$ python3 -q
>>> import numpy as np
>>> np.set_printoptions(precision=2, suppress=True, linewidth=100, floatmode="fixed")
>>> def rnd(a):
...     return np.round(a, 2) + 0
... 
>>> rng = np.random.default_rng(885974)
>>> theta = rng.uniform(0, 2 * np.pi, 12)
>>> O, _ = np.linalg.qr(np.array([[0.5, -3.0], [-1.1, -1.1], [0.0, 0.0], [-0.9, -1.5]]))
>>> W0 = 20 * np.c_[np.cos(theta), np.sin(theta)] @ O.T
>>> rnd(W0)
array([[-14.27,  11.56,   0.00,   7.92],
       [-19.63,  -0.49,   0.00,  -3.80],
       [ -1.71, -14.69,   0.00, -13.46],
       [ 19.07,   2.48,   0.00,   5.49],
       [ -3.10, -14.45,   0.00, -13.48],
       [-18.21,  -4.37,   0.00,  -7.03],
       [  3.68,  14.32,   0.00,  13.47],
       [-12.86,  12.44,   0.00,   8.94],
       [  6.01,  13.68,   0.00,  13.29],
       [  3.64, -14.95,   0.00, -12.78],
       [ 19.69,   0.16,   0.00,   3.52],
       [ -3.87,  14.94,   0.00,  12.72]])
>>> # rank 2
>>> rnd(np.linalg.norm(W0, 2) / np.linalg.norm(W0))
np.float64(0.77)
>>> U, sig, Vh = np.linalg.svd(W0)
>>> vecs = Vh[:(sig > 1e-8).sum()]
>>> x = W0[2] + -1 * W0[7] + rng.integers(2) * np.eye(4)[3]
>>> rnd(x)
array([ 11.16, -27.13,   0.00, -21.40])
>>> rnd(vecs.T @ vecs)
array([[ 0.98, -0.08,  0.00,  0.09],
       [-0.08,  0.56,  0.00,  0.49],
       [ 0.00,  0.00,  0.00,  0.00],
       [ 0.09,  0.49,  0.00,  0.45]])
>>> np.allclose(vecs.T @ vecs @ x, x)
False
>>> other = np.array([[1, 2], [2, 2]])
>>> cent = np.array([[2, 3], [1, 0]])
>>> K = np.kron(other, cent)
>>> K
array([[2, 3, 4, 6],
       [1, 0, 2, 0],
       [4, 6, 4, 6],
       [2, 0, 2, 0]])
>>> other = np.linalg.inv(K)
>>> rnd(other)
array([[ 0.00, -1.00,  0.00,  1.00],
       [-0.33,  0.67,  0.33, -0.67],
       [ 0.00,  1.00,  0.00, -0.50],
       [ 0.33, -0.67, -0.17,  0.33]])
>>> rnd(np.linalg.cond(K))
np.float64(28.17)
